$ python -q
>>> import numpy as np
>>> from numpy import linalg as LA
>>> np.set_printoptions(precision=1, suppress=True, linewidth=200, sign=" ")
>>> def rd(a):
...     return np.round(a, 1) + 0
... 
>>> W0 = np.load("run8.npy")
>>> W0
array([[ 0,  0, -1,  1, -1,  0],
       [ 0,  0, -3,  0,  1,  3],
       [ 1,  3,  0,  2,  1,  1],
       [-1,  0, -2,  0,  1,  1],
       [ 1, -1, -1, -1,  0, -1],
       [ 0, -3, -1, -1,  1,  0]])
>>> rd(LA.norm(W0, 2))
np.float64(5.2)
>>> rd(LA.norm(W0, 1)), rd(LA.norm(W0, np.inf))
(np.float64(8.0), np.float64(8.0))
>>> W0[1] @ W0[0]
np.int64(2)
>>> M2 = W0 / LA.norm(W0, axis=1, keepdims=True)
>>> cov = M2 @ M2.T
>>> rd(np.degrees(np.arccos(np.clip(cov[3, 0], -1, 1))))
np.float64(77.4)
>>> m1 = np.loadtxt("mat.csv", delimiter=",")
>>> print(m1)
[[ 56.   4. -26.  20.  -7.  11.  16.  -1.]
 [  4.  62. -16.  -1.   3. -52. -39. -23.]
 [-26. -16.  35. -24.   9.  21. -30.  13.]
 [ 20.  -1. -24. 116.  71. -20.  42. -15.]
 [ -7.   3.   9.  71. 102.  -5. -14.  22.]
 [ 11. -52.  21. -20.  -5.  66.  19.  42.]
 [ 16. -39. -30.  42. -14.  19.  96.   8.]
 [ -1. -23.  13. -15.  22.  42.   8.  62.]]
>>> # symmetric, so the eigenvalues are real
>>> def softmax(z):
...     e = np.exp(z - z.max(axis=-1, keepdims=True))
...     return e / e.sum(axis=-1, keepdims=True)
... 
>>> print(rd(softmax(m1[5])))
[ 0.  0.  0.  0.  0.  1.  0.  0.]
>>> att = m1 @ m1.T / np.sqrt(8)
>>> print(rd(softmax(att + np.triu(np.full(att.shape, -np.inf), 1))))
[[ 1.  0.  0.  0.  0.  0.  0.  0.]
 [ 0.  1.  0.  0.  0.  0.  0.  0.]
 [ 0.  0.  1.  0.  0.  0.  0.  0.]
 [ 0.  0.  0.  1.  0.  0.  0.  0.]
 [ 0.  0.  0.  0.  1.  0.  0.  0.]
 [ 0.  0.  0.  0.  0.  1.  0.  0.]
 [ 0.  0.  0.  0.  0.  0.  1.  0.]
 [ 0.  0.  0.  0.  0.  1.  0.  0.]]
>>> rd(softmax(att))
array([[ 1.,  0.,  0.,  0.,  0.,  0.,  0.,  0.],
       [ 0.,  1.,  0.,  0.,  0.,  0.,  0.,  0.],
       [ 0.,  0.,  1.,  0.,  0.,  0.,  0.,  0.],
       [ 0.,  0.,  0.,  1.,  0.,  0.,  0.,  0.],
       [ 0.,  0.,  0.,  0.,  1.,  0.,  0.,  0.],
       [ 0.,  0.,  0.,  0.,  0.,  1.,  0.,  0.],
       [ 0.,  0.,  0.,  0.,  0.,  0.,  1.,  0.],
       [ 0.,  0.,  0.,  0.,  0.,  1.,  0.,  0.]])
>>> x0 = np.array([1, 0, 2, 2, 0, 2])
>>> print(rd(LA.svd(W0, compute_uv=False)))
[ 5.2  5.2  1.8  1.8  1.1  1.1]
>>> q = LA.solve(np.eye(6) - W0, np.eye(6) + W0)
>>> rd(q @ q.T)
array([[ 1.,  0.,  0.,  0.,  0.,  0.],
       [ 0.,  1.,  0.,  0.,  0.,  0.],
       [ 0.,  0.,  1.,  0.,  0.,  0.],
       [ 0.,  0.,  0.,  1.,  0.,  0.],
       [ 0.,  0.,  0.,  0.,  1.,  0.],
       [ 0.,  0.,  0.,  0.,  0.,  1.]])
>>> vals, V = LA.eigh(m1)
>>> rd(LA.svd(m1, compute_uv=False))
array([ 194.1,  167.1,  130.7,   59.2,   36.4,    5.5,    2.1,    0. ])
>>> rd(LA.eigvalsh(m1 @ m1))
array([     0. ,      4.3,     29.8,   1325. ,   3502.9,  17072.3,  27921.2,  37685.4])
>>> rd(V.T @ V)
array([[ 1.,  0.,  0.,  0.,  0.,  0.,  0.,  0.],
       [ 0.,  1.,  0.,  0.,  0.,  0.,  0.,  0.],
       [ 0.,  0.,  1.,  0.,  0.,  0.,  0.,  0.],
       [ 0.,  0.,  0.,  1.,  0.,  0.,  0.,  0.],
       [ 0.,  0.,  0.,  0.,  1.,  0.,  0.,  0.],
       [ 0.,  0.,  0.,  0.,  0.,  1.,  0.,  0.],
       [ 0.,  0.,  0.,  0.,  0.,  0.,  1.,  0.],
       [ 0.,  0.,  0.,  0.,  0.,  0.,  0.,  1.]])
>>> rk = LA.matrix_rank(m1)
>>> rk
np.int64(7)
>>> null = LA.svd(m1)[2][rk:].T
>>> rd(null[:, 0] / null[np.abs(null[:, 0]).round(6).argmax(), 0])
array([ 0.7, -0.3,  1. , -0.3,  0.1, -0.9,  0.4,  0.2])
>>> [int(LA.matrix_rank(m1[:i])) for i in range(1, len(m1) + 1)]
[1, 2, 3, 4, 5, 6, 7, 7]
>>> np.allclose(m1[:-1].T @ LA.lstsq(m1[:-1].T, m1[-1])[0], m1[-1])
True
>>> print(rd(m1 @ LA.pinv(m1) @ m1))
[[ 56.   4. -26.  20.  -7.  11.  16.  -1.]
 [  4.  62. -16.  -1.   3. -52. -39. -23.]
 [-26. -16.  35. -24.   9.  21. -30.  13.]
 [ 20.  -1. -24. 116.  71. -20.  42. -15.]
 [ -7.   3.   9.  71. 102.  -5. -14.  22.]
 [ 11. -52.  21. -20.  -5.  66.  19.  42.]
 [ 16. -39. -30.  42. -14.  19.  96.   8.]
 [ -1. -23.  13. -15.  22.  42.   8.  62.]]
>>> LA.lstsq(m1[:-1].T, m1[-1])[2]
np.int32(7)
>>> data = np.load("out13.npy")
>>> data
array([[ 3. ,  0.2,  2.3],
       [ 3.4,  0.2,  1.8],
       [ 3.1, -0.3,  2.3],
       [ 3.2, -0.2,  2. ],
       [ 3.2,  0.5,  1.8],
       [ 3.4,  0.2,  1.7],
       [ 0.6, -0.1,  2.9],
       [ 0.9, -0.1,  3.1],
       [ 1.1,  0.1,  3. ],
       [ 0.6,  0.1,  2.9],
       [ 0.7,  0.8,  3.2],
       [ 1.3,  0. ,  2.9],
       [ 2.9,  1.9,  0.3],
       [ 3.2,  1.8, -0.5],
       [ 2.8,  1.9, -0.4],
       [ 3.1,  2.5, -0.2],
       [ 3. ,  2. ,  0. ],
       [ 3. ,  1.6,  0.5]])
>>> x0 = np.array([3, 3, -9])
>>> np.sign((data @ x0).round(6))
array([-1., -1., -1., -1., -1., -1., -1., -1., -1., -1., -1., -1.,  1.,  1.,  1.,  1.,  1.,  1.])
>>> print(data @ np.eye(3)[2])
[ 2.3  1.8  2.3  2.   1.8  1.7  2.9  3.1  3.   2.9  3.2  2.9  0.3 -0.5 -0.4 -0.2  0.   0.5]
>>> (data @ x0).argmax()
np.int64(13)
>>> print(rd(data @ np.ones(3)))
[ 5.5  5.4  5.1  5.   5.5  5.3  3.4  3.9  4.2  3.6  4.7  4.2  5.1  4.5  4.3  5.4  5.   5.1]
>>> rd(np.einsum("ij,j->i", data, x0))
array([-11.1,  -5.4, -12.3,  -9. ,  -5.1,  -4.5, -24.6, -25.5, -23.4, -24. , -24.3, -22.2,  11.7,  19.5,  17.7,  18.6,  15. ,   9.3])
>>> rd((data * x0).sum(axis=1))
array([-11.1,  -5.4, -12.3,  -9. ,  -5.1,  -4.5, -24.6, -25.5, -23.4, -24. , -24.3, -22.2,  11.7,  19.5,  17.7,  18.6,  15. ,   9.3])
>>> rd(data @ (2 * x0))
array([-22.2, -10.8, -24.6, -18. , -10.2,  -9. , -49.2, -51. , -46.8, -48. , -48.6, -44.4,  23.4,  39. ,  35.4,  37.2,  30. ,  18.6])
